$ python -q
>>> import numpy as np
>>> np.set_printoptions(precision=3, suppress=True, linewidth=120, sign=" ")
>>> def rnd(a):
...     return np.round(a, 3) + 0
... 
>>> M = np.loadtxt("a.csv", delimiter=",")
>>> M
array([[-3.701, -3.832, -6.667, -2.968],
       [ 1.028, -4.473,  2.99 , -0.437],
       [ 0.85 , -5.56 ,  1.902, -0.875],
       [-0.391, -3.133,  2.672,  0.325],
       [ 0.614, -4.488,  2.27 , -0.618],
       [-0.709, -3.719,  3.135, -1.33 ],
       [-5.037, -3.25 , -5.776, -2.913],
       [-4.59 , -1.521, -7.567, -4.15 ],
       [ 1.683, -4.822,  4.017,  0.577],
       [ 0.862, -4.738,  3.229,  0.369],
       [-4.325, -4.464, -8.117, -3.971],
       [-3.554, -2.089, -6.352, -3.678],
       [-4.841, -1.339, -6.628, -3.142]])
>>> Xc = M - M.mean(axis=0)
>>> left, sigma, vt = np.linalg.svd(Xc, full_matrices=False)
>>> (np.sign(left[:, 0]) == np.sign(left[0, 0])).astype(int)
array([ 1,  0,  0,  0,  0,  0,  1,  1,  0,  0,  1,  1,  1])
>>> np.linalg.matrix_rank(Xc)
np.int64(4)
>>> print(np.abs(left[:, 0]).argmax())
7
>>> print(rnd(np.abs(vt[-1])))
[ 0.125  0.105  0.353  0.921]
>>> rnd(sigma ** 2 / (sigma ** 2).sum())
array([ 0.956,  0.031,  0.008,  0.006])
>>> rnd(sigma)
array([ 20.854,   3.729,   1.864,   1.641])
>>> rnd((sigma ** 2).sum() ** 2 / (sigma ** 4).sum())
np.float64(1.093)
>>> np.abs(vt[0]).argmax()
np.int64(2)
>>> rnd(Xc.mean(axis=0))
array([ 0.,  0.,  0.,  0.])
>>> np.searchsorted(np.cumsum(sigma ** 2) / (sigma ** 2).sum(), 0.9) + 1
np.int64(1)
>>> basis = M[[6, 12]].astype(float)
>>> for _ in range(6):
...     z = np.linalg.norm(M[:, None] - basis, axis=-1).argmin(axis=1)
...     basis = np.array([M[z == j].mean(axis=0) for j in range(2)])
... 
>>> z
array([ 1,  0,  0,  0,  0,  0,  1,  1,  0,  0,  1,  1,  1])
>>> np.abs(basis[1] - basis[0]).argmax()
np.int64(2)
